>>> import numpy as np
>>> np.set_printoptions(precision=1, suppress=True, linewidth=160)
>>> rng = np.random.default_rng(17679)
>>> m1 = rng.normal(size=(24, 5)) + 10 * np.array([-3, -1, -2, -3, 2])
>>> m1
array([[-30.7, -10.9, -19.5, -30.4,  17.9],
       [-29.6, -10.2, -20.6, -26.9,  21.8],
       [-30.1, -10. , -19.5, -31.2,  20. ],
       [-30.2, -10.7, -20.4, -30.4,  20.5],
       [-30.1, -11.1, -23.1, -30.8,  20.6],
       [-29.4,  -9.5, -21.5, -29.9,  19.9],
       [-28.9,  -9.6, -21.1, -31.8,  20.1],
       [-28.9, -10. , -19. , -29.1,  20.1],
       [-31.7,  -9.2, -22.1, -29. ,  20. ],
       [-29.8,  -9.4, -20.6, -28.7,  20.8],
       [-28.2, -10.6, -20.5, -29.8,  19.1],
       [-31. ,  -9.1, -21.6, -30. ,  19.5],
       [-30.4,  -9.7, -18.9, -30.4,  21.4],
       [-30.6,  -9.9, -21.3, -30.2,  19. ],
       [-28.6,  -9. , -20.1, -30.5,  21.4],
       [-29.8, -10.2, -19.2, -29.8,  19. ],
       [-29.8,  -9.4, -20.4, -31.9,  19.2],
       [-29.8, -10.5, -21.5, -30.2,  19.6],
       [-28.7,  -9.7, -20.4, -29.1,  20.4],
       [-27.8,  -9.5, -21.2, -29.7,  21.7],
       [-29.8,  -9. , -17.9, -29.7,  19.9],
       [-29.2, -10.7, -20.4, -28.9,  22.3],
       [-31.2, -12.4, -18.5, -28.6,  19.4],
       [-30. , -11. , -21.5, -29.2,  19.5]])
>>> z = m1[:, 3] > np.median(m1[:, 3])
>>> r0 = m1[z].mean(axis=0) - m1[~z].mean(axis=0)
>>> np.argsort(-np.abs(r0).round(6), kind="stable")
array([3, 2, 4, 0, 1])
>>> z.astype(int)
array([0, 1, 0, 0, 0, 0, 0, 1, 1, 1, 1, 0, 0, 0, 0, 1, 0, 0, 1, 1, 1, 1, 1, 1])
>>> ((m1 - m1.mean(axis=0)) @ r0 > 0).astype(int)
array([0, 1, 0, 0, 0, 0, 0, 1, 0, 1, 1, 0, 1, 0, 0, 1, 0, 0, 1, 1, 1, 1, 1, 1])
>>> x0 = np.array([6, 8, 1, 4, 1])
>>> y = m1 @ x0
>>> np.round(np.linalg.pinv(m1) @ m1, 1) + 0
array([[1., 0., 0., 0., 0.],
       [0., 1., 0., 0., 0.],
       [0., 0., 1., 0., 0.],
       [0., 0., 0., 1., 0.],
       [0., 0., 0., 0., 1.]])
>>> np.linalg.solve(m1.T @ m1, m1.T @ y)
array([6., 8., 1., 4., 1.])
>>> y = y + 0.3 * rng.normal(size=24)
>>> y
array([-395. , -365.7, -384.9, -389.1, -394.9, -374.3, -379.1, -369.2, -382. , -368.1, -374.5, -381.2, -378.8, -385.9, -364.3, -379.5, -382.6, -384.9, -365.9,
       -362. , -367.7, -374.4, -400.5, -386.4])
>>> coef, *_ = np.linalg.lstsq(m1, y)
>>> np.round(np.linalg.norm(y - m1 @ coef), 1)
np.float64(1.2)
>>> np.round(m1.T @ (y - m1 @ coef), 1) + 0
array([0., 0., 0., 0., 0.])
>>> W2 = m1[[4, 7]].astype(float)
>>> for _ in range(6):
...     z = np.linalg.norm(m1[:, None] - W2, axis=-1).argmin(axis=1)
...     W2 = np.array([m1[z == j].mean(axis=0) for j in range(2)])
... 
>>> z
array([0, 1, 1, 1, 0, 0, 0, 1, 0, 1, 1, 0, 1, 0, 1, 1, 0, 0, 1, 1, 1, 1, 1, 0])
>>> W2
array([[-30.2, -10. , -21.4, -30.3,  19.5],
       [-29.5, -10.1, -19.8, -29.5,  20.6]])
>>> W2[1] - W2[0]
array([ 0.7, -0.1,  1.5,  0.8,  1. ])
>>> np.bincount(z)
array([10, 14])
>>> np.abs(W2[1] - W2[0]).argmax()
np.int64(2)
>>> q, _ = np.linalg.qr(np.array([[1.1, 0.5, 0.0, -0.1, 0.5, 1.8],
...     [1.2, 0.2, 0.0, 0.2, 0.3, 0.3],
...     [-0.1, -0.8, -1.4, -0.1, -1.3, 0.7],
...     [-0.4, 0.9, 0.1, 2.1, -0.6, 2.1],
...     [0.4, 0.1, 1.3, -0.7, -0.5, 0.5],
...     [1.4, 0.4, 0.5, 0.1, 0.0, 0.0]]))
>>> data = q[:, :5]
>>> data.round(1) + 0
array([[-0.5,  0.2, -0.3,  0.7, -0.4],
       [-0.5, -0.1, -0.2, -0.3,  0.4],
       [ 0. , -0.6, -0.5, -0.4, -0.5],
       [ 0.2,  0.8, -0.3, -0.4, -0.3],
       [-0.2,  0. ,  0.7, -0.2, -0.5],
       [-0.6,  0.1,  0. , -0.3,  0. ]])
>>> q, V = np.linalg.qr(data[:, :2])[0], np.linalg.qr(data[:, 2:])[0]
>>> sig = np.linalg.svd(q.T @ V, compute_uv=False)
>>> sig.round(1) + 0
array([0., 0.])
>>> np.degrees(np.arccos(sig.clip(0, 1)))
array([90., 90.])
